% ipython --no-banner

In [1]: import numpy as np

In [2]: from numpy import linalg as LA

In [3]: np.set_printoptions(precision=4, suppress=True, linewidth=200, floatmode="fixed")

In [4]: def tidy(a):
   ...:     return np.round(a, 4) + 0
   ...: 

In [5]: m1 = np.loadtxt("case5.csv", delimiter=",")

In [6]: m1
Out[6]: 
array([[-4.0000, -3.0000,  4.0000,  0.0000,  8.0000, -4.0000],
       [ 1.0000,  0.0000,  4.0000,  0.0000,  5.0000,  0.0000],
       [ 0.0000, -1.0000, -3.0000, -1.0000,  1.0000,  2.0000],
       [ 0.0000,  0.0000,  0.0000,  0.0000,  0.0000,  0.0000],
       [ 1.0000, -1.0000,  1.0000, -1.0000,  6.0000,  2.0000],
       [ 0.0000, -1.0000, -3.0000, -1.0000,  1.0000,  2.0000],
       [ 0.0000, -1.0000, -3.0000, -1.0000,  1.0000,  2.0000],
       [ 0.0000, -3.0000,  6.0000,  1.0000,  1.0000, -6.0000],
       [ 2.0000, -4.0000,  0.0000,  2.0000,  3.0000, -1.0000],
       [-3.0000, -2.0000,  0.0000,  3.0000,  3.0000, -3.0000],
       [-7.0000,  2.0000,  5.0000, -1.0000,  3.0000, -1.0000],
       [-1.0000,  1.0000,  1.0000,  1.0000, -2.0000,  2.0000],
       [ 1.0000, -2.0000,  4.0000,  4.0000,  0.0000, -1.0000],
       [ 0.0000,  1.0000,  5.0000,  1.0000,  3.0000,  2.0000],
       [-5.0000,  2.0000,  2.0000,  1.0000,  4.0000,  2.0000],
       [ 0.0000,  0.0000,  0.0000,  0.0000,  0.0000,  0.0000],
       [ 2.0000, -3.0000,  3.0000,  3.0000,  2.0000, -3.0000],
       [ 0.0000, -1.0000, -3.0000, -1.0000,  1.0000,  2.0000],
       [ 0.0000,  0.0000,  0.0000,  0.0000,  0.0000,  0.0000],
       [-3.0000, -2.0000,  0.0000,  3.0000,  3.0000, -3.0000],
       [ 1.0000, -3.0000,  1.0000,  3.0000,  1.0000,  1.0000],
       [ 2.0000, -3.0000,  3.0000,  3.0000,  2.0000, -3.0000],
       [-1.0000,  1.0000,  1.0000,  1.0000, -2.0000,  2.0000],
       [ 1.0000,  0.0000,  4.0000,  0.0000,  5.0000,  0.0000],
       [-1.0000,  1.0000,  1.0000,  1.0000, -2.0000,  2.0000],
       [-2.0000, -2.0000,  4.0000,  3.0000,  8.0000, -3.0000],
       [-1.0000, -2.0000,  7.0000,  2.0000, -1.0000, -4.0000],
       [-2.0000, -5.0000,  1.0000,  6.0000,  4.0000, -2.0000],
       [-1.0000,  1.0000,  1.0000,  1.0000, -2.0000,  2.0000],
       [-1.0000,  0.0000,  7.0000, -2.0000,  4.0000, -3.0000],
       [ 1.0000, -2.0000,  4.0000,  4.0000,  0.0000, -1.0000],
       [-4.0000,  1.0000,  1.0000,  0.0000,  6.0000,  0.0000],
       [ 1.0000,  0.0000,  4.0000,  0.0000,  5.0000,  0.0000],
       [ 0.0000, -1.0000, -3.0000, -1.0000,  1.0000,  2.0000],
       [ 0.0000, -3.0000,  6.0000,  1.0000,  1.0000, -6.0000],
       [-2.0000,  0.0000,  3.0000, -2.0000, -1.0000, -3.0000],
       [-2.0000,  0.0000,  3.0000, -2.0000, -1.0000, -3.0000],
       [ 0.0000,  0.0000,  0.0000,  0.0000,  0.0000,  0.0000],
       [-4.0000,  1.0000,  1.0000,  0.0000,  6.0000,  0.0000],
       [ 0.0000, -3.0000,  6.0000,  1.0000,  1.0000, -6.0000]])

In [7]: # rows 2 and 5 are equal

In [8]: C2 = np.cov(m1, rowvar=False)

In [9]: tidy(m1.std(axis=0))
Out[9]: array([1.9810, 1.6939, 2.7834, 1.8193, 2.6828, 2.4747])

In [10]: tidy(np.polyfit(m1[:, 4], m1[:, 3], 1))
Out[10]: array([0.0229, 0.7553])

In [11]: C2.shape
Out[11]: (6, 6)
